$ python3 -q
>>> import numpy as np
>>> np.set_printoptions(precision=3, suppress=True, linewidth=100)
>>> def rd(a):
...     return np.round(a, 3) + 0
... 
>>> data = np.load("x.npy")
>>> print(data)
[[ 8.254  9.299  5.561  1.593 -0.058  8.006  3.499  7.131  5.966]
 [ 8.915 10.509  6.411 -1.633 -0.137  4.988  2.629  7.804  6.171]
 [ 9.344  9.346  5.144 -0.103 -0.435  5.769  4.123  9.996  5.512]
 [ 9.704 12.207  6.575  1.373 -0.107  7.309  3.276  8.747  6.917]
 [ 7.68   9.424  5.455 -1.635  1.006  4.971  3.314 10.604  5.583]
 [10.12   9.619  6.22  -0.286  0.73   6.024  2.131  8.892  5.656]
 [ 8.725  9.744  6.326 -0.295  0.121  7.293  3.667  7.709  6.479]
 [ 9.381  7.162  4.934  0.87   0.685  8.279  2.885  8.88   5.629]
 [10.133  9.721  6.625 -0.887  1.438  3.784  1.73   7.74   7.304]
 [ 9.344  8.698  7.42  -0.526  1.317  4.763  2.774  9.496  8.117]
 [ 8.49   8.888  3.544 -1.133 -0.695  7.349  2.734  9.263  7.065]
 [ 7.786  8.363  6.856  0.16   0.365  7.188  1.03   9.742  6.322]
 [ 8.121  9.577  6.486  0.403  1.002  5.664  3.492 11.     5.871]
 [10.209  6.787  5.499  0.543  0.949  7.28   4.498  7.504  7.003]
 [ 8.923  6.837  7.289  0.131 -0.038  6.217  1.412  9.743  5.361]]
>>> x0 = np.array([1, -1, -1, 2, 0, 2, 1, -1, 2])
>>> h1 = np.maximum(data @ x0, 0)
>>> print(data * (h1 > 1e-9)[:, None])
[[ 8.254  9.299  5.561  1.593 -0.058  8.006  3.499  7.131  5.966]
 [ 8.915 10.509  6.411 -1.633 -0.137  4.988  2.629  7.804  6.171]
 [ 9.344  9.346  5.144 -0.103 -0.435  5.769  4.123  9.996  5.512]
 [ 9.704 12.207  6.575  1.373 -0.107  7.309  3.276  8.747  6.917]
 [ 7.68   9.424  5.455 -1.635  1.006  4.971  3.314 10.604  5.583]
 [10.12   9.619  6.22  -0.286  0.73   6.024  2.131  8.892  5.656]
 [ 8.725  9.744  6.326 -0.295  0.121  7.293  3.667  7.709  6.479]
 [ 9.381  7.162  4.934  0.87   0.685  8.279  2.885  8.88   5.629]
 [10.133  9.721  6.625 -0.887  1.438  3.784  1.73   7.74   7.304]
 [ 9.344  8.698  7.42  -0.526  1.317  4.763  2.774  9.496  8.117]
 [ 8.49   8.888  3.544 -1.133 -0.695  7.349  2.734  9.263  7.065]
 [ 7.786  8.363  6.856  0.16   0.365  7.188  1.03   9.742  6.322]
 [ 8.121  9.577  6.486  0.403  1.002  5.664  3.492 11.     5.871]
 [10.209  6.787  5.499  0.543  0.949  7.28   4.498  7.504  7.003]
 [ 8.923  6.837  7.289  0.131 -0.038  6.217  1.412  9.743  5.361]]
>>> print(rd(np.tanh(data @ x0)))
[1.    1.    1.    1.    0.998 1.    1.    1.    1.    1.    1.    1.    1.    1.    1.   ]
>>> proj = data @ np.linalg.solve(data.T @ data, data.T)
>>> print(np.allclose(proj @ proj, proj))
True
>>> print(rd(proj @ data[:, 8]))
[5.966 6.171 5.512 6.917 5.583 5.656 6.479 5.629 7.304 8.117 7.065 6.322 5.871 7.003 5.361]
